% python3 -q
>>> import numpy as np
>>> np.set_printoptions(precision=3, suppress=True, linewidth=140)
>>> X = np.load("arr.npy")
>>> X
array([[-2.,  0.,  0., -3.],
       [ 0., -2., -3.,  0.],
       [ 0., -3., -2.,  0.],
       [-3.,  0.,  0., -2.]])
>>> [round(float(np.linalg.det(X[:i, :i])), 2) + 0 for i in range(1, 5)]
[-2.0, 4.0, 10.0, 25.0]
>>> (np.linalg.matrix_power((X != 0) + (X.T != 0) + np.eye(4), 4) > 0).astype(int)
array([[1, 0, 0, 1],
       [0, 1, 1, 0],
       [0, 1, 1, 0],
       [1, 0, 0, 1]])
>>> W0 = np.load("mat.npy")
>>> W0
array([[6, 3, 0],
       [3, 9, 4],
       [1, 3, 9],
       [6, 3, 0],
       [4, 7, 0],
       [4, 0, 1],
       [4, 0, 3]])
>>> rng = np.random.default_rng(2345)
>>> idx = rng.permutation(4)
>>> idx
array([2, 1, 0, 3])
>>> B = X[idx][:, idx]
>>> np.trace(B)
np.float64(-8.0)
>>> B
array([[-2., -3.,  0.,  0.],
       [-3., -2.,  0.,  0.],
       [ 0.,  0., -2., -3.],
       [ 0.,  0., -3., -2.]])
>>> np.sort(np.abs(np.linalg.eigvals(B)))
array([1., 1., 5., 5.])
>>> np.round(np.linalg.det(B), 3), np.round(np.linalg.det(X[idx]), 3)
(np.float64(25.0), np.float64(-25.0))
>>> ev, vecs = np.linalg.eigh(B)
>>> vec = np.array([0, -1, 2, 1])
>>> vec @ B @ vec / (vec @ vec), ev[0], round(ev[-1], 3)
(np.float64(-4.0), np.float64(-5.0), np.float64(1.0))
>>> vecs * np.maximum(ev, 0) @ vecs.T
array([[ 0.5, -0.5,  0. ,  0. ],
       [-0.5,  0.5,  0. ,  0. ],
       [ 0. ,  0. ,  0.5, -0.5],
       [ 0. ,  0. , -0.5,  0.5]])
>>> np.abs(W0).max()
np.int64(9)
>>> np.unravel_index(np.abs(W0).argmax(), W0.shape)
(np.int64(1), np.int64(1))
>>> W0.sum(axis=1)
array([ 9, 16, 13,  9, 11,  5,  7])
>>> np.count_nonzero(W0)
np.int64(16)
>>> W0.mean(axis=0)
array([4.   , 3.571, 2.429])
>>> hat = W0 @ np.linalg.solve(W0.T @ W0, W0.T)
>>> np.round(np.linalg.eigvalsh(hat), 3) + 0
array([0., 0., 0., 0., 1., 1., 1.])
>>> np.allclose(hat @ hat, hat)
True
>>> round(float(np.trace(hat)), 3)
3.0
>>> np.round(hat @ W0[:, 2], 3) + 0
array([0., 4., 9., 0., 0., 1., 3.])
>>> np.diag(hat)
array([0.314, 0.595, 0.808, 0.314, 0.409, 0.23 , 0.33 ])
>>> m1 = np.array([[-1.0, 5.0, 0.0], [5.0, -3.0, 5.0], [0.0, 5.0, 2.0]])
>>> np.kron(np.eye(2, dtype=int), m1)
array([[-1.,  5.,  0., -0.,  0.,  0.],
       [ 5., -3.,  5.,  0., -0.,  0.],
       [ 0.,  5.,  2.,  0.,  0.,  0.],
       [-0.,  0.,  0., -1.,  5.,  0.],
       [ 0., -0.,  0.,  5., -3.,  5.],
       [ 0.,  0.,  0.,  0.,  5.,  2.]])
>>> np.poly(m1)
array([  1.,   2., -55.,  19.])
>>> ev, vecs = np.linalg.eig(m1)
>>> np.sort(np.linalg.eigvals(m1.T))
array([-8.629,  0.351,  6.278])
>>> ev
array([-8.629,  0.351,  6.278])
>>> np.prod(ev)
np.float64(-19.0)
>>> vec = np.array([0, 1, -2])
>>> target = m1 @ vec
>>> target
array([  5., -13.,   1.])
>>> np.round(np.linalg.solve(m1, m1[:, 1]), 3) + 0
array([0., 1., 0.])
>>> np.round(np.linalg.solve(m1, target), 3) + 0
array([ 0.,  1., -2.])
>>> np.linalg.solve(m1.T, m1[2])
array([0., 0., 1.])
>>> arr = np.load("m.npy")
>>> arr
array([[ 0.975,  0.125, -0.075,  0.125, -0.025, -0.025,  0.075,  0.075],
       [ 0.125,  0.375,  0.375, -0.625,  0.125,  0.125, -0.375, -0.375],
       [-0.075,  0.375,  0.775,  0.375, -0.075, -0.075,  0.225,  0.225],
       [ 0.125, -0.625,  0.375,  0.375,  0.125,  0.125, -0.375, -0.375],
       [-0.025,  0.125, -0.075,  0.125,  0.975, -0.025,  0.075,  0.075],
       [-0.025,  0.125, -0.075,  0.125, -0.025,  0.975,  0.075,  0.075],
       [ 0.075, -0.375,  0.225, -0.375,  0.075,  0.075,  0.775, -0.225],
       [ 0.075, -0.375,  0.225, -0.375,  0.075,  0.075, -0.225,  0.775]])
>>> # equal to its transpose
>>> ev, vecs = np.linalg.eigh(arr)
>>> vec = np.array([-3, -2, 3, -3, 2, 3, -1, 2])
>>> np.linalg.eigvalsh(arr[1:, 1:])
array([-0.975,  1.   ,  1.   ,  1.   ,  1.   ,  1.   ,  1.   ])
>>> np.round(vecs * np.abs(ev) @ vecs.T, 3) + 0
array([[1., 0., 0., 0., 0., 0., 0., 0.],
       [0., 1., 0., 0., 0., 0., 0., 0.],
       [0., 0., 1., 0., 0., 0., 0., 0.],
       [0., 0., 0., 1., 0., 0., 0., 0.],
       [0., 0., 0., 0., 1., 0., 0., 0.],
       [0., 0., 0., 0., 0., 1., 0., 0.],
       [0., 0., 0., 0., 0., 0., 1., 0.],
       [0., 0., 0., 0., 0., 0., 0., 1.]])
>>> np.round(vec @ arr @ vec / (vec @ vec), 3), np.round(ev[0], 3), round(float(ev[-1]), 3)
(np.float64(0.444), np.float64(-1.0), 1.0)
